% python3 -q
>>> import numpy as np
>>> from numpy import linalg as LA
>>> np.set_printoptions(suppress=True, linewidth=100)
>>> W0 = np.array([[1.0, 3.0, 0.0, 0.0, 0.0, 0.0, 0.0],
...     [3.0, 2.0, 3.0, 0.0, 0.0, 0.0, 0.0],
...     [0.0, 3.0, 1.0, 3.0, 0.0, 0.0, 0.0],
...     [0.0, 0.0, 3.0, -2.0, 3.0, 0.0, 0.0],
...     [0.0, 0.0, 0.0, 3.0, 0.0, 3.0, 0.0],
...     [0.0, 0.0, 0.0, 0.0, 3.0, 0.0, 3.0],
...     [0.0, 0.0, 0.0, 0.0, 0.0, 3.0, 0.0]])
>>> # equal to its transpose
>>> q, r_ = LA.qr(W0)
>>> print(np.round(np.abs(np.diag(r_)), 2))
[3.16 3.73 3.29 3.87 3.15 3.5  0.78]
>>> np.round(q @ r_, 2) + 0
array([[ 1.,  3.,  0.,  0.,  0.,  0.,  0.],
       [ 3.,  2.,  3.,  0.,  0.,  0.,  0.],
       [ 0.,  3.,  1.,  3.,  0.,  0.,  0.],
       [ 0.,  0.,  3., -2.,  3.,  0.,  0.],
       [ 0.,  0.,  0.,  3.,  0.,  3.,  0.],
       [ 0.,  0.,  0.,  0.,  3.,  0.,  3.],
       [ 0.,  0.,  0.,  0.,  0.,  3.,  0.]])
>>> x0 = np.array([0, 0, -2, 0, 1, -1, -2])
>>> a = np.maximum(W0 @ x0, 0)
>>> print(W0.T @ a)
[0. 0. 0. 0. 0. 0. 0.]
>>> print(a)
[0. 0. 0. 0. 0. 0. 0.]
>>> np.flatnonzero(a > 1e-9)
array([], dtype=int64)
>>> np.round(np.tanh(W0 @ x0), 2)
array([ 0.  , -1.  , -0.96, -1.  , -1.  , -1.  , -1.  ])
>>> x0 = np.array([2, 2, 3, 2, 1, 0, 2])
>>> (W0 * x0).sum(axis=1)
array([ 8., 19., 15.,  8.,  6.,  9.,  0.])
>>> W0 @ np.eye(7)[5]
array([0., 0., 0., 0., 3., 0., 3.])
>>> W0 @ (2 * x0)
array([16., 38., 30., 16., 12., 18.,  0.])
>>> (W0 @ x0).argmax()
np.int64(1)
>>> Y = W0 / LA.norm(W0, axis=1, keepdims=True)
>>> G = Y @ Y.T
>>> G.round(2)
array([[ 1.  ,  0.61,  0.65,  0.  ,  0.  ,  0.  ,  0.  ],
       [ 0.61,  1.  ,  0.44,  0.41,  0.  ,  0.  ,  0.  ],
       [ 0.65,  0.44,  1.  , -0.15,  0.49,  0.  ,  0.  ],
       [ 0.  ,  0.41, -0.15,  1.  , -0.3 ,  0.45,  0.  ],
       [ 0.  ,  0.  ,  0.49, -0.3 ,  1.  ,  0.  ,  0.71],
       [ 0.  ,  0.  ,  0.  ,  0.45,  0.  ,  1.  ,  0.  ],
       [ 0.  ,  0.  ,  0.  ,  0.  ,  0.71,  0.  ,  1.  ]])
>>> (np.abs(G) > 0.9).astype(int)
array([[1, 0, 0, 0, 0, 0, 0],
       [0, 1, 0, 0, 0, 0, 0],
       [0, 0, 1, 0, 0, 0, 0],
       [0, 0, 0, 1, 0, 0, 0],
       [0, 0, 0, 0, 1, 0, 0],
       [0, 0, 0, 0, 0, 1, 0],
       [0, 0, 0, 0, 0, 0, 1]])
>>> r0 = np.array([-2, 2])
>>> np.convolve(W0[4], r0)
array([ 0.,  0.,  0., -6.,  6., -6.,  6.,  0.])
>>> np.polyval(r0, W0[4])
array([ 2.,  2.,  2., -4.,  2., -4.,  2.])
>>> np.array([np.convolve(row, r0, "same") for row in W0])
array([[ -2.,  -4.,   6.,   0.,   0.,   0.,   0.],
       [ -6.,   2.,  -2.,   6.,   0.,   0.,   0.],
       [  0.,  -6.,   4.,  -4.,   6.,   0.,   0.],
       [  0.,   0.,  -6.,  10., -10.,   6.,   0.],
       [  0.,   0.,   0.,  -6.,   6.,  -6.,   6.],
       [  0.,   0.,   0.,   0.,  -6.,   6.,  -6.],
       [  0.,   0.,   0.,   0.,   0.,  -6.,   6.]])
>>> M = np.load("dump.npy")
>>> print(M)
[[-5  0  0 -1  0  4  0  0 -3  0  0]
 [ 0 -4 -1  0  9  0  3 -7  0  4 -8]
 [ 0  0 -8  0  0  0  9 -5  0  1  0]
 [ 4  0  0  0  0  7  0  0 -9  0  0]
 [ 0  6  6  0  4  0 -7 -7  0 -4 -5]
 [-3  0  0 -1  0  9  0  0  4  0  0]
 [ 0 -5  8  0 -3  0  5  8  0 -6 -6]
 [ 0  6 -1  0  7  0  1  6  0 -6  4]
 [-8  0  0 -1  0  3  0  0  7  0  0]
 [ 0  7 -9  0 -4  0  3 -8  0 -1 -4]
 [ 0 -7  9  0 -3  0  6 -3  0  0  5]]
>>> def softmax(z):
...     e = np.exp(z - z.max(axis=-1, keepdims=True))
...     return e / e.sum(axis=-1, keepdims=True)
... 
>>> np.round(softmax(10 * M[10]), 2) + 0
array([0., 0., 1., 0., 0., 0., 0., 0., 0., 0., 0.])
>>> att = M @ M.T / np.sqrt(11)
>>> print(np.round(softmax(att)[10] @ M, 2) + 0)
[ 0. -7.  9.  0. -3.  0.  6. -3.  0.  0.  5.]
>>> print(softmax(att).round(6).argmax(axis=1))
[ 0  1  2  3  4  5  6  7  8  9 10]
>>> np.round(softmax(att), 2) + 0
array([[0.95, 0.  , 0.  , 0.01, 0.  , 0.03, 0.  , 0.  , 0.  , 0.  , 0.  ],
       [0.  , 1.  , 0.  , 0.  , 0.  , 0.  , 0.  , 0.  , 0.  , 0.  , 0.  ],
       [0.  , 0.  , 1.  , 0.  , 0.  , 0.  , 0.  , 0.  , 0.  , 0.  , 0.  ],
       [0.  , 0.  , 0.  , 1.  , 0.  , 0.  , 0.  , 0.  , 0.  , 0.  , 0.  ],
       [0.  , 0.  , 0.  , 0.  , 1.  , 0.  , 0.  , 0.  , 0.  , 0.  , 0.  ],
       [0.  , 0.  , 0.  , 0.  , 0.  , 1.  , 0.  , 0.  , 0.  , 0.  , 0.  ],
       [0.  , 0.  , 0.  , 0.  , 0.  , 0.  , 1.  , 0.  , 0.  , 0.  , 0.  ],
       [0.  , 0.  , 0.  , 0.  , 0.  , 0.  , 0.  , 1.  , 0.  , 0.  , 0.  ],
       [0.  , 0.  , 0.  , 0.  , 0.  , 0.  , 0.  , 0.  , 1.  , 0.  , 0.  ],
       [0.  , 0.  , 0.  , 0.  , 0.  , 0.  , 0.  , 0.  , 0.  , 1.  , 0.  ],
       [0.  , 0.  , 0.  , 0.  , 0.  , 0.  , 0.  , 0.  , 0.  , 0.  , 1.  ]])
